$ python -q
>>> import numpy as np
>>> import numpy.linalg as la
>>> np.set_printoptions(suppress=True, linewidth=200)
>>> A = np.loadtxt("w.csv", delimiter=",")
>>> print(A)
[[0. 1. 0. 3. 3. 2. 3. 2.]
 [2. 1. 3. 1. 2. 0. 2. 3.]
 [3. 2. 1. 3. 2. 2. 0. 3.]
 [3. 2. 1. 1. 0. 0. 1. 1.]
 [0. 0. 2. 1. 2. 2. 1. 0.]
 [0. 1. 0. 0. 1. 1. 0. 3.]
 [2. 2. 0. 0. 3. 1. 3. 2.]
 [3. 1. 3. 3. 2. 2. 1. 1.]]
>>> vec = np.array([-4, -4, 9, 8, -4, -2, -1, 1])
>>> target = A @ vec
>>> print(target)
[  3.  16.   4.  -3.  13.  -7. -31.  23.]
>>> print(np.round(la.solve(A, target + A[:, 1]), 3))
[-4. -3.  9.  8. -4. -2. -1.  1.]
>>> print(np.round(la.solve(A, target), 3))
[-4. -4.  9.  8. -4. -2. -1.  1.]
>>> print(np.round(la.solve(A, A[:, 3]), 3) + 0)
[0. 0. 0. 1. 0. 0. 0. 0.]
>>> q, vecs = la.qr(A[:, :3])[0], la.qr(A[:, 3:])[0]
>>> s = la.svd(q.T @ vecs, compute_uv=False)
>>> print((s > 0.9).sum())
1
>>> print(np.round(np.degrees(np.arccos(s.clip(0, 1))), 3))
[ 7.07  47.439 67.293]
>>> print(round(la.norm(q @ q.T - vecs @ vecs.T, 2), 3))
1.0
>>> rng = np.random.default_rng(541)
>>> idx = rng.permutation(8)
>>> print(idx)
[1 4 0 6 2 5 3 7]
>>> A2 = A[idx][:, idx]
>>> print(np.trace(A2))
10.0
>>> print(round(la.det(A2), 3), np.round(la.det(A[idx]), 3))
483.0 483.0
>>> print(np.round(np.sort(np.abs(la.eigvals(A2))), 3))
[ 0.24   1.782  1.782  2.588  2.588  2.815  2.815 11.914]
>>> print(A2)
[[1. 2. 2. 2. 3. 0. 1. 3.]
 [0. 2. 0. 1. 2. 2. 1. 0.]
 [1. 3. 0. 3. 0. 2. 3. 2.]
 [2. 3. 2. 3. 0. 1. 0. 2.]
 [2. 2. 3. 0. 1. 2. 3. 3.]
 [1. 1. 0. 0. 0. 1. 0. 3.]
 [2. 0. 3. 1. 1. 0. 1. 1.]
 [1. 2. 3. 1. 3. 2. 3. 1.]]
>>> print(np.allclose(A2, A2.T))
False
>>> print(np.allclose(A2 @ A2.T, A2.T @ A2))
False
>>> print(np.trace(A2))
10.0
>>> print((A2 - A2.T) / 2)
[[ 0.   1.   0.5  0.   0.5 -0.5 -0.5  1. ]
 [-1.   0.  -1.5 -1.   0.   0.5  0.5 -1. ]
 [-0.5  1.5  0.   0.5 -1.5  1.   0.  -0.5]
 [ 0.   1.  -0.5  0.   0.   0.5 -0.5  0.5]
 [-0.5  0.   1.5  0.   0.   1.   1.   0. ]
 [ 0.5 -0.5 -1.  -0.5 -1.   0.   0.   0.5]
 [ 0.5 -0.5  0.   0.5 -1.   0.   0.  -1. ]
 [-1.   1.   0.5 -0.5  0.  -0.5  1.   0. ]]
>>> data = rng.normal(size=(37, 4)) + 20 * np.array([0, -2, -3, -3])
>>> print(data.round(3))
[[  1.862 -39.028 -61.026 -59.561]
 [ -0.003 -40.94  -60.176 -58.524]
 [ -0.668 -40.422 -57.835 -60.417]
 [ -1.362 -40.71  -62.702 -61.01 ]
 [  0.889 -39.049 -57.673 -60.326]
 [  0.337 -40.931 -59.416 -59.61 ]
 [ -1.54  -39.61  -61.118 -60.865]
 [ -1.174 -40.374 -60.201 -60.034]
 [ -1.68  -40.19  -60.013 -59.988]
 [ -0.17  -39.707 -59.867 -60.771]
 [ -0.723 -41.483 -59.665 -59.18 ]
 [  0.048 -38.171 -58.986 -61.222]
 [ -0.122 -39.792 -61.548 -60.642]
 [ -1.741 -40.521 -61.804 -61.454]
 [  0.487 -38.333 -58.49  -59.397]
 [  1.076 -40.373 -59.89  -59.026]
 [ -0.148 -41.322 -59.272 -61.118]
 [ -2.137 -39.146 -59.639 -60.007]
 [ -0.809 -40.991 -59.381 -59.614]
 [  1.854 -42.157 -60.953 -58.735]
 [ -0.347 -40.52  -60.812 -59.26 ]
 [ -0.885 -39.532 -60.316 -60.958]
 [ -0.276 -40.279 -59.77  -58.773]
 [ -2.351 -38.91  -59.981 -59.976]
 [  0.896 -40.655 -59.739 -60.98 ]
 [  0.429 -41.452 -59.49  -59.779]
 [  0.858 -41.699 -57.819 -59.496]
 [  0.249 -40.064 -59.207 -60.098]
 [  0.517 -40.13  -61.661 -60.563]
 [ -0.645 -41.413 -59.498 -60.018]
 [ -1.617 -41.181 -60.671 -59.542]
 [  0.076 -40.577 -59.707 -60.234]
 [ -0.354 -39.672 -59.145 -59.749]
 [ -0.086 -39.205 -59.729 -60.261]
 [ -0.148 -40.681 -62.698 -59.101]
 [ -1.279 -40.516 -63.089 -60.461]
 [ -1.396 -41.389 -59.871 -61.018]]
>>> hat = data @ la.solve(data.T @ data, data.T)
>>> print(np.allclose(hat @ hat, hat))
True
>>> print(np.round(data.sum(axis=0), 3))
[  -12.082 -1491.127 -2222.858 -2221.767]
>>> print(np.round(data.mean(axis=0), 3))
[ -0.327 -40.301 -60.077 -60.048]
>>> print(np.round(np.abs(data).max(), 3))
63.089
>>> print(np.unravel_index(np.abs(data).argmax(), data.shape))
(np.int64(35), np.int64(2))
>>> W0 = np.loadtxt("test6.csv", delimiter=",")
>>> print(W0)
[[ 0.558  0.558 -0.264  0.    -0.264]
 [-0.851 -0.851  0.493  0.     0.493]
 [-0.139 -0.139  0.06   0.     0.06 ]
 [-0.397 -0.397  0.178  0.     0.178]
 [-0.273 -0.273  0.119  0.     0.119]
 [ 0.273  0.273 -0.119  0.    -0.119]
 [-0.207 -0.207  0.09   0.     0.09 ]
 [-0.07  -0.07   0.03   0.     0.03 ]
 [ 0.207  0.207 -0.09   0.    -0.09 ]
 [-0.604 -0.604  0.291  0.     0.291]
 [ 0.207  0.207 -0.09   0.    -0.09 ]
 [ 0.721  0.721 -0.371  0.    -0.371]
 [-0.139 -0.139  0.06   0.     0.06 ]
 [-0.831 -0.831  0.47   0.     0.47 ]
 [ 0.604  0.604 -0.291  0.    -0.291]
 [-0.336 -0.336  0.149  0.     0.149]
 [-0.721 -0.721  0.371  0.     0.371]
 [-0.454 -0.454  0.207  0.     0.207]]
>>> # rows 8 and 10 are equal
>>> U, s, vt = la.svd(W0)
>>> vecs = vt[:(s > 1e-8).sum()]
>>> vec = W0[9] + 2 * W0[11] + rng.integers(2) * np.eye(5)[0]
>>> print(vec)
[ 0.838  0.838 -0.451  0.    -0.451]
>>> print(round(la.norm(vec - vecs.T @ vecs @ vec), 3))
0.0
>>> print(np.allclose(vecs.T @ vecs @ vec, vec))
True
>>> C = 3 * np.array([[0.9, -0.8, -0.2], [0.8, -1.2, 0.8]])
>>> idx = rng.integers(0, 2, 25)
>>> M = C[idx] + rng.normal(size=(25, 3))
>>> print(M.round(3))
[[ 5.251 -2.42  -1.   ]
 [ 3.662 -2.844  1.992]
 [ 3.795 -2.611  3.333]
 [ 1.217 -3.311 -1.323]
 [ 1.874 -3.7   -2.264]
 [ 3.514 -1.33  -1.238]
 [ 1.696 -3.433 -2.999]
 [ 0.826 -4.871  2.765]
 [ 3.112 -2.479 -0.756]
 [ 1.407 -2.522  1.728]
 [ 1.67  -1.086  0.709]
 [ 0.676 -1.287  0.114]
 [ 3.864 -4.59   5.558]
 [ 1.473 -3.707  3.337]
 [ 2.507 -2.958  0.279]
 [ 3.286 -4.046  3.351]
 [ 1.886 -2.252  3.895]
 [ 1.72  -3.181  3.518]
 [ 2.61  -4.56   0.687]
 [ 3.199 -4.476  2.999]
 [ 3.324 -3.727  2.568]
 [ 2.904 -2.933 -0.605]
 [ 3.455 -2.848  0.438]
 [ 1.954 -3.661  2.256]
 [ 0.298 -3.344 -0.637]]
>>> C = M[[13, 12]].astype(float)
>>> for _ in range(5):
...     idx = la.norm(M[:, None] - C, axis=-1).argmin(axis=1)
...     C = np.array([M[idx == j].mean(axis=0) for j in range(2)])
... 
>>> print(idx)
[0 1 1 0 0 0 0 1 0 1 0 0 1 1 0 1 1 1 0 1 1 0 0 1 0]
>>> print(C.round(3))
[[ 2.368 -2.745 -0.661]
 [ 2.533 -3.541  3.108]]
>>> d = la.norm(M[:, None] - M[None], axis=-1)
>>> print((d + 1e9 * np.eye(25)).round(6).argmin(axis=1))
[ 5 20  1 24  6  8  4 13 21 23 11 10 15 17 22 19 17 13 14 15 15  8 14 13  3]
>>> print(d.shape)
(25, 25)
>>> print(d[:5, :5].round(3))
[[0.    3.414 4.575 4.143 3.826]
 [3.414 0.    1.368 4.145 4.695]
 [4.575 1.368 0.    5.368 6.017]
 [4.143 4.145 5.368 0.    1.212]
 [3.826 4.695 6.017 1.212 0.   ]]
>>> print(round(la.norm(M) ** 2 / la.norm(M, 2) ** 2, 3))
1.262
>>> print(round(float(M[22] @ M[11]), 3))
6.053
>>> print(round(la.norm(M, 2), 3))
21.834
>>> print(round(float(la.norm(M[22], 1)), 3), round(float(la.norm(M[22], np.inf)), 3))
6.741 3.455
>>> C = np.array([[-1, 0, 0, 1], [1, -1, 2, -2]])
>>> feats = np.repeat(C, 27 // 2, axis=0)
>>> feats = feats + 0.1 * rng.normal(size=feats.shape)
>>> print(feats.round(3))
[[-1.063 -0.09  -0.068  0.923]
 [-1.042 -0.083 -0.107  1.039]
 [-1.055  0.148  0.109  1.135]
 [-1.03  -0.063 -0.021  0.799]
 [-0.858  0.006 -0.022  0.868]
 [-1.109  0.044  0.025  1.068]
 [-1.07   0.079  0.005  0.784]
 [-1.224  0.038  0.076  1.001]
 [-1.049  0.105 -0.027  1.265]
 [-1.001 -0.271 -0.26   0.877]
 [-0.922 -0.049  0.027  0.975]
 [-0.845 -0.022 -0.12   0.925]
 [-1.079  0.017 -0.175  0.874]
 [ 0.978 -1.02   2.055 -2.107]
 [ 0.845 -1.057  2.017 -2.081]
 [ 0.601 -1.024  2.079 -1.814]
 [ 0.975 -0.983  2.09  -2.042]
 [ 1.134 -0.78   2.135 -1.908]
 [ 1.131 -0.876  2.084 -1.882]
 [ 0.982 -1.209  1.887 -1.949]
 [ 1.058 -0.935  2.009 -2.121]
 [ 0.883 -0.977  1.867 -2.02 ]
 [ 1.081 -0.963  2.064 -1.987]
 [ 0.95  -1.047  1.989 -2.129]
 [ 1.024 -1.111  2.137 -2.124]
 [ 1.083 -0.74   2.106 -2.052]]
>>> vec = np.array([-2, 0, 1, -1])
>>> target = feats @ vec
>>> print(np.round(la.solve(feats.T @ feats, feats.T @ target), 3) + 0)
[-2.  0.  1. -1.]
>>> print(np.round(la.lstsq(feats, target)[0], 3) + 0)
[-2.  0.  1. -1.]
>>> print(np.round(la.pinv(feats) @ feats, 3) + 0)
[[1. 0. 0. 0.]
 [0. 1. 0. 0.]
 [0. 0. 1. 0.]
 [0. 0. 0. 1.]]
>>> target = target + 0.1 * rng.normal(size=26)
>>> print(target.round(3))
[1.006 0.826 1.113 1.204 0.868 1.197 1.239 1.555 0.848 0.888 1.012 0.658 1.011 2.277 2.306 2.751 2.158 1.721 1.741 1.866 2.031 2.132 1.812 2.103 2.173 1.957]
>>> beta, *_ = la.lstsq(feats, target)
>>> print(beta.round())
[-2. -0.  1. -1.]
>>> print(beta.round(3))
[-1.823 -0.065  1.052 -0.82 ]
>>> print(round(la.norm(target - feats @ beta), 3))
0.314
>>> print([round(float(la.norm(la.solve(feats.T @ feats + lam * np.eye(4), feats.T @ target))), 2) for lam in (0, 1, 10, 100)])
[2.26, 1.63, 1.05, 0.35]
>>> print(np.round(feats.T @ (target - feats @ beta), 3) + 0)
[0. 0. 0. 0.]
